>>> import numpy as np
>>> np.set_printoptions(precision=1, suppress=True, linewidth=140)
>>> def rnd(a):
...     return np.round(a, 1) + 0
... 
>>> arr = np.loadtxt("data.csv", delimiter=",")
>>> print(arr)
[[ 1.2  1.   0.  -2.1 -1. ]
 [ 1.   0.8  0.1 -2.2 -0.9]
 [ 0.5  0.8 -0.4 -2.1 -0.7]
 [ 0.7  1.  -0.6 -2.3 -0.9]
 [ 1.   1.1 -0.4 -2.  -0.8]
 [ 0.5  1.1 -0.1 -2.1 -1.2]
 [ 0.7  0.4  0.2 -2.2 -0.6]
 [ 0.9  1.   0.  -3.  -0.7]
 [ 0.8  0.9  0.1 -1.5 -0.7]
 [ 0.5  1.3  0.2 -2.2 -1.4]
 [ 0.8  0.8  0.  -2.3 -1.5]
 [ 0.7  0.8  0.  -1.6 -0.6]
 [ 1.4 -2.2  0.   1.  -2. ]
 [ 1.3 -1.3 -0.7  1.5 -1.8]
 [ 1.2 -2.  -0.1  0.8 -1.2]
 [ 0.9 -2.  -0.1  0.8 -2. ]
 [ 0.8 -2.3  0.3  0.9 -2.2]
 [ 1.4 -2.2 -0.3  1.7 -1.9]
 [ 1.1 -2.1  0.1  0.7 -1.9]
 [ 1.2 -2.   0.5  0.7 -2.4]
 [ 0.6 -2.   0.2  0.5 -2.6]
 [ 0.8 -1.7 -0.4  1.2 -1. ]
 [ 0.8 -2.4 -0.3  0.7 -1.4]
 [ 1.4 -1.9  0.2  1.  -1.9]]
>>> W2 = arr[[11, 9]].astype(float)
>>> for _ in range(4):
...     labels = np.linalg.norm(arr[:, None] - W2, axis=-1).argmin(axis=1)
...     W2 = np.array([arr[labels == j].mean(axis=0) for j in range(2)])
... 
>>> print(labels)
[1 1 1 1 1 1 1 1 1 1 1 1 0 0 0 0 0 0 0 0 0 0 0 0]
>>> print(rnd(W2[1] - W2[0]))
[-0.3  2.9  0.  -3.1  0.9]
>>> q, Rm = np.linalg.qr(arr)
>>> print(rnd(np.abs(np.diag(Rm))))
[4.7 6.8 1.4 2.9 2.2]
>>> print(rnd(q))
[[-0.3 -0.3  0.1  0.2  0.1]
 [-0.2 -0.2  0.1  0.   0.1]
 [-0.1 -0.2 -0.2 -0.3  0. ]
 [-0.1 -0.2 -0.4 -0.3 -0.1]
 [-0.2 -0.3 -0.2  0.1  0. ]
 [-0.1 -0.2  0.  -0.1 -0.3]
 [-0.1 -0.1  0.2 -0.3  0.3]
 [-0.2 -0.2  0.1 -0.3  0.3]
 [-0.2 -0.2  0.1  0.2  0. ]
 [-0.1 -0.2  0.2  0.  -0.4]
 [-0.2 -0.2  0.1 -0.1 -0.2]
 [-0.1 -0.2  0.1  0.1  0.1]
 [-0.3  0.2  0.   0.1  0.1]
 [-0.3  0.  -0.5  0.4 -0.3]
 [-0.3  0.2  0.   0.   0.3]
 [-0.2  0.2 -0.1 -0.1 -0.1]
 [-0.2  0.2  0.2 -0.2 -0.2]
 [-0.3  0.2 -0.2  0.2  0. ]
 [-0.2  0.2  0.1 -0.1  0. ]
 [-0.3  0.2  0.4  0.1 -0.1]
 [-0.1  0.2  0.1 -0.3 -0.5]
 [-0.2  0.2 -0.3  0.   0.1]
 [-0.2  0.3 -0.2 -0.4  0.2]
 [-0.3  0.1  0.2  0.2  0.1]]
>>> print(rnd(Rm))
[[-4.7  3.6  0.3  1.5  6.8]
 [ 0.  -6.8  0.2  7.5 -1.4]
 [ 0.   0.   1.4 -1.  -0.7]
 [ 0.   0.   0.   2.9  1. ]
 [ 0.   0.   0.   0.   2.2]]
